>>> import numpy as np
>>> np.set_printoptions(precision=2, suppress=True, linewidth=160)
>>> f = np.array([3, 2, -2, -2, 3, 3]) + 0.5
>>> X = np.eye(6) - 2 * np.outer(f, f) / (f @ f)
>>> print(X)
[[ 0.48 -0.37  0.22  0.22 -0.52 -0.52]
 [-0.37  0.74  0.16  0.16 -0.37 -0.37]
 [ 0.22  0.16  0.91 -0.09  0.22  0.22]
 [ 0.22  0.16 -0.09  0.91  0.22  0.22]
 [-0.52 -0.37  0.22  0.22  0.48 -0.52]
 [-0.52 -0.37  0.22  0.22 -0.52  0.48]]
>>> def softmax(z):
...     e = np.exp(z - z.max(axis=-1, keepdims=True))
...     return e / e.sum(axis=-1, keepdims=True)
... 
>>> print(softmax(X[1]))
[0.11 0.32 0.18 0.18 0.11 0.11]
>>> print(np.round(softmax(10 * X[1]), 2) + 0)
[0.   0.99 0.   0.   0.   0.  ]
>>> scores = X @ X.T / np.sqrt(6)
>>> print(softmax(scores))
[[0.23 0.15 0.15 0.15 0.15 0.15]
 [0.15 0.23 0.15 0.15 0.15 0.15]
 [0.15 0.15 0.23 0.15 0.15 0.15]
 [0.15 0.15 0.15 0.23 0.15 0.15]
 [0.15 0.15 0.15 0.15 0.23 0.15]
 [0.15 0.15 0.15 0.15 0.15 0.23]]
>>> vals, evecs = np.linalg.eigvalsh(X)
Traceback (most recent call last):
  File "<python-input-10>", line 1, in <module>
    vals, evecs = np.linalg.eigvalsh(X)
    ^^^^^^^^^^^
ValueError: too many values to unpack (expected 2)
>>> vals, evecs = np.linalg.eigh(X)
>>> print(round(vals.sum(), 2), np.trace(X))
4.0 4.0
>>> print(vals)
[-1.  1.  1.  1.  1.  1.]
>>> print((vals > 1e-8).sum(), (vals < -1e-8).sum())
5 1
>>> print(np.round(evecs.T @ X @ evecs, 2) + 0)
[[-1.  0.  0.  0.  0.  0.]
 [ 0.  1.  0.  0.  0.  0.]
 [ 0.  0.  1.  0.  0.  0.]
 [ 0.  0.  0.  1.  0.  0.]
 [ 0.  0.  0.  0.  1.  0.]
 [ 0.  0.  0.  0.  0.  1.]]
>>> print(np.linalg.eigvalsh(X @ X))
[1. 1. 1. 1. 1. 1.]
>>> print(np.linalg.svd(X, compute_uv=False))
[1. 1. 1. 1. 1. 1.]
>>> A2 = X / np.linalg.norm(X, axis=1, keepdims=True)
>>> cov = A2 @ A2.T
>>> print(np.argwhere(np.triu(np.abs(cov) > 0.95, 1)))
[]
>>> print(np.degrees(np.arccos(np.clip(cov[2, 3], -1, 1))))
90.0
>>> print((np.abs(cov) > 0.9).astype(int))
[[1 0 0 0 0 0]
 [0 1 0 0 0 0]
 [0 0 1 0 0 0]
 [0 0 0 1 0 0]
 [0 0 0 0 1 0]
 [0 0 0 0 0 1]]
>>> A2 = np.array([[0, 3, 0], [1, 3, 0], [0, 1, 3], [2, 0, 3], [2, 2, 1], [0, 3, 0]])
>>> print(np.einsum("ik,kj->ij", X, A2))
[[-0.96 -2.01  0.81]
 [ 0.32 -0.58  0.58]
 [ 0.41  3.15  2.65]
 [ 2.41  2.15  2.65]
 [ 1.04 -3.01  1.81]
 [-0.96 -2.01  0.81]]
>>> print(np.einsum("ik,kj->ji", X, A2))
[[-0.96  0.32  0.41  2.41  1.04 -0.96]
 [-2.01 -0.58  3.15  2.15 -3.01 -2.01]
 [ 0.81  0.58  2.65  2.65  1.81  0.81]]
>>> basis = np.array([[-2, 0, 1, 1, 0, 0],
...     [0, 2, 2, 1, 2, -1],
...     [1, 1, 1, 2, 0, 1],
...     [1, 0, -1, 1, 2, 1],
...     [0, 2, 0, 1, 0, 2],
...     [2, 0, 2, -2, 0, 0]])
>>> rng = np.random.default_rng(64005)
>>> A = (rng.random((16, 6)) < 0.25) @ basis
>>> print(A)
[[ 0  0  0  0  0  0]
 [ 1  2  1  2  4  0]
 [ 0  2  0  1  0  2]
 [ 0  0  0  0  0  0]
 [ 0  0  0  0  0  0]
 [ 2  0  2 -2  0  0]
 [ 2  0  2 -2  0  0]
 [ 0  1  1  4  2  2]
 [ 0  0  0  0  0  0]
 [ 0  0  0  0  0  0]
 [ 0  0  0  0  0  0]
 [ 2  0  2 -2  0  0]
 [ 1  3  4  2  0  3]
 [-1  0  0  2  2  1]
 [ 2  1  0  3  2  2]
 [ 0  2  2  1  2 -1]]
>>> print(np.all(np.linalg.eigvalsh(X) > 0))
False
>>> cov = A.T @ A
>>> print(np.linalg.svd(A, compute_uv=False) ** 2)
[100.85  47.35  19.43   9.37   3.58   1.43]
>>> print(np.trace(cov), (A ** 2).sum())
182 182
>>> print(np.allclose(cov, cov.T))
True
>>> print(np.diag(cov))
[19 23 34 51 32 23]
>>> cen = A - A.mean(axis=0)
>>> U, sv, vt = np.linalg.svd(cen, full_matrices=False)
>>> print((np.sign(U[:, 0]) == np.sign(U[0, 0])).astype(int))
[1 0 0 1 1 1 1 0 1 1 1 1 0 0 0 0]
>>> print(np.abs(vt[-1]))
[0.38 0.04 0.02 0.53 0.49 0.58]
>>> print(np.abs(U[:, 0]).argmax())
7
>>> print(np.linalg.matrix_rank(cen))
6
>>> print(np.abs(vt[0]).argmax())
3
>>> proj = A @ np.linalg.solve(A.T @ A, A.T)
>>> print(np.round(np.linalg.eigvalsh(proj), 2) + 0)
[0. 0. 0. 0. 0. 0. 0. 0. 0. 0. 1. 1. 1. 1. 1. 1.]
>>> Q, _ = np.linalg.qr(np.array([[0.1, 1.7, 0.9], [-0.3, -1.2, 0.3], [-0.9, -1.4, 1.0]]))
>>> vals = np.array([4, 5, -3])
>>> M = Q @ np.diag(vals) @ Q.T
>>> print(M)
[[ 3.61 -2.88  0.92]
 [-2.88 -1.23  1.42]
 [ 0.92  1.42  3.63]]
>>> M.inv()
Traceback (most recent call last):
  File "<python-input-49>", line 1, in <module>
    M.inv()
    ^^^^^
AttributeError: 'numpy.ndarray' object has no attribute 'inv'
>>> print(np.allclose(M @ M.T, M.T @ M))
True
>>> print(np.allclose(M, M.T))
True
